$ ipython --no-banner

In [1]: import numpy as np

In [2]: import numpy.linalg as la

In [3]: np.set_printoptions(precision=1, suppress=True, linewidth=120)

In [4]: data = np.load("out17.npy")

In [5]: data
Out[5]: 
array([[ 1, -1,  1, -1, -1,  1, -1,  1],
       [ 1,  1, -1, -1,  1,  1, -1, -1],
       [ 1,  1, -1, -1, -1, -1,  1,  1],
       [ 1, -1, -1,  1,  1, -1, -1,  1],
       [ 1,  1,  1,  1,  1,  1,  1,  1]])

In [6]: np.diff(data, axis=0)
Out[6]: 
array([[ 0,  2, -2,  0,  2,  0,  0, -2],
       [ 0,  0,  0,  0, -2, -2,  2,  2],
       [ 0, -2,  0,  2,  2,  0, -2,  0],
       [ 0,  2,  2,  0,  0,  2,  2,  0]])

In [7]: data[:, 8]
IndexError: index 8 is out of bounds for axis 1 with size 8


In [8]: la.rank(data)
AttributeError: module 'numpy.linalg' has no attribute 'rank'


In [9]: data.sum(axis=0)
Out[9]: array([ 5,  1, -1, -1,  1,  1, -1,  3])

In [10]: np.abs(data).max()
Out[10]: np.int64(1)

In [11]: out = data / la.norm(data, axis=1)
ValueError: operands could not be broadcast together with shapes (5,8) (5,) 


In [12]: out = data / la.norm(data, axis=1, keepdims=True)

In [13]: gram = out @ out.T

In [14]: np.degrees(np.arccos(np.clip(gram[3, 2], -1, 1)))
Out[14]: np.float64(90.0)

In [15]: np.argwhere(np.triu(np.abs(gram) > 0.95, 1))
Out[15]: array([], shape=(0, 2), dtype=int64)

In [16]: F = np.load("data.npy")

In [17]: F.round(1) + 0
Out[17]: 
array([[ 0.3, -0.1, -0.3, -0.1,  0.1,  0.3,  0. , -0.1,  0.1],
       [-0.1,  0. ,  0.1,  0.1,  0. , -0.1,  0. , -0.1,  0. ],
       [-0.3,  0.1,  0.2,  0.1, -0.1, -0.3,  0. ,  0.1, -0.1],
       [-0.1,  0.1,  0.1,  0.4, -0.1, -0.1,  0. , -0.4,  0. ],
       [ 0.1,  0. , -0.1, -0.1,  0.1,  0.1,  0. ,  0.1,  0. ],
       [ 0.3, -0.1, -0.3, -0.1,  0.1,  0.3, -0.1, -0.1,  0.1],
       [ 0. ,  0. ,  0. ,  0. ,  0. , -0.1,  0. ,  0. ,  0. ],
       [-0.1, -0.1,  0.1, -0.4,  0.1, -0.1,  0. ,  0.6,  0. ],
       [ 0.1,  0. , -0.1,  0. ,  0. ,  0.1,  0. ,  0. ,  0. ]])

In [18]: # projection: eigenvalues are 0 or 1

In [19]: w, V = la.eigh(F)

In [20]: x = np.array([3, 0, 2, -4, -9, 0, 7, 9, -3])

In [21]: np.round(V * np.abs(w) @ V.T, 1) + 0
Out[21]: 
array([[ 0.3, -0.1, -0.3, -0.1,  0.1,  0.3,  0. , -0.1,  0.1],
       [-0.1,  0. ,  0.1,  0.1,  0. , -0.1,  0. , -0.1,  0. ],
       [-0.3,  0.1,  0.2,  0.1, -0.1, -0.3,  0. ,  0.1, -0.1],
       [-0.1,  0.1,  0.1,  0.4, -0.1, -0.1,  0. , -0.4,  0. ],
       [ 0.1,  0. , -0.1, -0.1,  0.1,  0.1,  0. ,  0.1,  0. ],
       [ 0.3, -0.1, -0.3, -0.1,  0.1,  0.3, -0.1, -0.1,  0.1],
       [ 0. ,  0. ,  0. ,  0. ,  0. , -0.1,  0. ,  0. ,  0. ],
       [-0.1, -0.1,  0.1, -0.4,  0.1, -0.1,  0. ,  0.6,  0. ],
       [ 0.1,  0. , -0.1,  0. ,  0. ,  0.1,  0. ,  0. ,  0. ]])

In [22]: print(round(x @ F @ x / (x @ x), 1), round(float(w[0]), 1), round(float(w[-1]), 1))
0.2 -0.0 1.0

In [23]: rng = np.random.default_rng(57)

In [24]: lab = rng.permutation(9)

In [25]: print(lab)
[1 2 0 4 8 6 3 7 5]

In [26]: out = F[lab][:, lab]

In [27]: np.allclose(out, F)
Out[27]: False

In [28]: left, sigma, Vh = la.svd(F)

In [29]: V = Vh[:(sigma > 1e-8).sum()]

In [30]: x = F[0] + 5 * F[1] + rng.integers(2) * np.eye(9)[2]

In [31]: x.round(1) + 0
Out[31]: array([ 0. ,  0.1,  0. ,  0.4, -0.1,  0. ,  0. , -0.5,  0. ])

In [32]: np.round(np.diag(V.T @ V), 1) + 0
Out[32]: array([0.3, 0. , 0.2, 0.4, 0.1, 0.3, 0. , 0.6, 0. ])

In [33]: round(la.norm(x - V.T @ V @ x), 1)
Out[33]: np.float64(0.0)

In [34]: rk = la.matrix_rank(F)

In [35]: rk
Out[35]: np.int64(2)

In [36]: null = la.svd(F)[2][rk:].T

In [37]: la.matrix_rank(F.T @ F), la.matrix_rank(F @ F.T)
Out[37]: (np.int64(2), np.int64(2))

In [38]: [int(la.matrix_rank(F[:i])) for i in range(1, len(F) + 1)]
Out[38]: [1, 2, 2, 2, 2, 2, 2, 2, 2]

In [39]: null.shape
Out[39]: (9, 7)

In [40]: mat = np.array([[-0.4, 0.1, -1.2, -1.3, -2.1, -0.1, -0.4],
    ...:     [-1.0, -0.3, -0.8, -0.9, 1.1, 1.0, -1.2],
    ...:     [-0.3, 0.3, -0.8, -1.4, -0.2, 0.2, 1.5],
    ...:     [0.4, -0.1, 1.2, -1.2, -1.1, -1.3, 1.3]])

In [41]: mat
Out[41]: 
array([[-0.4,  0.1, -1.2, -1.3, -2.1, -0.1, -0.4],
       [-1. , -0.3, -0.8, -0.9,  1.1,  1. , -1.2],
       [-0.3,  0.3, -0.8, -1.4, -0.2,  0.2,  1.5],
       [ 0.4, -0.1,  1.2, -1.2, -1.1, -1.3,  1.3]])

In [42]: out = mat + rng.integers(-2, 3, (4, 2)) @ rng.integers(-2, 3, (2, 7))

In [43]: print(out)
[[-6.4 -4.9 -6.2 -7.3 -3.1 -0.1 -2.4]
 [-1.  -0.3 -0.8 -0.9  1.1  1.  -1.2]
 [ 3.7  3.3  2.2  2.6  0.8  0.2  2.5]
 [-5.6 -4.1 -2.8 -7.2 -3.1 -1.3  0.3]]

In [44]: np.round(la.svd(out - mat, compute_uv=False), 1) + 0
Out[44]: array([16.9,  1.3,  0. ,  0. ])

In [45]: E = np.load("block1.npy")

In [46]: E
Out[46]: 
array([[0, 0, 0, 0, 0, 0, 1],
       [0, 0, 0, 1, 0, 0, 0],
       [0, 0, 0, 0, 1, 1, 0],
       [0, 1, 0, 0, 0, 0, 0],
       [0, 0, 1, 0, 0, 1, 0],
       [0, 0, 1, 0, 1, 0, 0],
       [1, 0, 0, 0, 0, 0, 0]])

In [47]: gram = E.T @ E

In [48]: la.eigvalsh(gram)[::-1]
Out[48]: array([4., 1., 1., 1., 1., 1., 1.])

In [49]: la.matrix_rank(gram)
Out[49]: np.int64(7)

In [50]: print((E @ E.T).shape)
(7, 7)

In [51]: np.trace(gram), (E ** 2).sum()
Out[51]: (np.int64(10), np.int64(10))

In [52]: print(la.svd(E, compute_uv=False) ** 2)
[4. 1. 1. 1. 1. 1. 1.]

In [53]: print(np.allclose(gram, gram.T))
True

In [54]: x = np.array([2, 1, 2, 1, 2, 0, 3])

In [55]: h1 = np.maximum(E @ x, 0)

In [56]: E.T @ h1
Out[56]: array([2, 1, 6, 1, 6, 4, 3])

In [57]: print(np.maximum(E @ x, 0) - np.maximum(-E @ x, 0))
[3 1 2 1 2 4 2]

In [58]: np.flatnonzero(h1 > 1e-9)
Out[58]: array([0, 1, 2, 3, 4, 5, 6])

In [59]: E * (h1 > 1e-9)[:, None]
Out[59]: 
array([[0, 0, 0, 0, 0, 0, 1],
       [0, 0, 0, 1, 0, 0, 0],
       [0, 0, 0, 0, 1, 1, 0],
       [0, 1, 0, 0, 0, 0, 0],
       [0, 0, 1, 0, 0, 1, 0],
       [0, 0, 1, 0, 1, 0, 0],
       [1, 0, 0, 0, 0, 0, 0]])

In [60]: np.tanh(E @ x)
Out[60]: array([1. , 0.8, 1. , 0.8, 1. , 1. , 1. ])

In [61]: m1 = np.loadtxt("m.csv", delimiter=",")

In [62]: m1.round(1) + 0
Out[62]: 
array([[ 5.2, -0.4, -1.3,  0. ,  2.6,  1. , -0.8],
       [-0.5,  0.5, -0.1, -0.7, -0.5,  0.4, -0.3],
       [-3. , -0.3,  2.3,  1.9, -0.5, -3. ,  4.9],
       [-1.8,  0.4,  0.3, -0.5, -1.1,  0. ,  0. ],
       [-5.1, -0.9,  1.8,  2. , -1.7, -2.3,  1.9],
       [-1.5,  1. ,  0.4, -1.1, -1.1,  0.1,  0.7],
       [-1.8,  0. ,  0.2, -0.1, -0.9,  0. , -0.6],
       [-4. ,  1.2,  0.8, -1.2, -2.5, -0.1,  0.4]])

In [63]: print(round(float(np.trace(la.pinv(m1) @ m1)), 1))
3.0
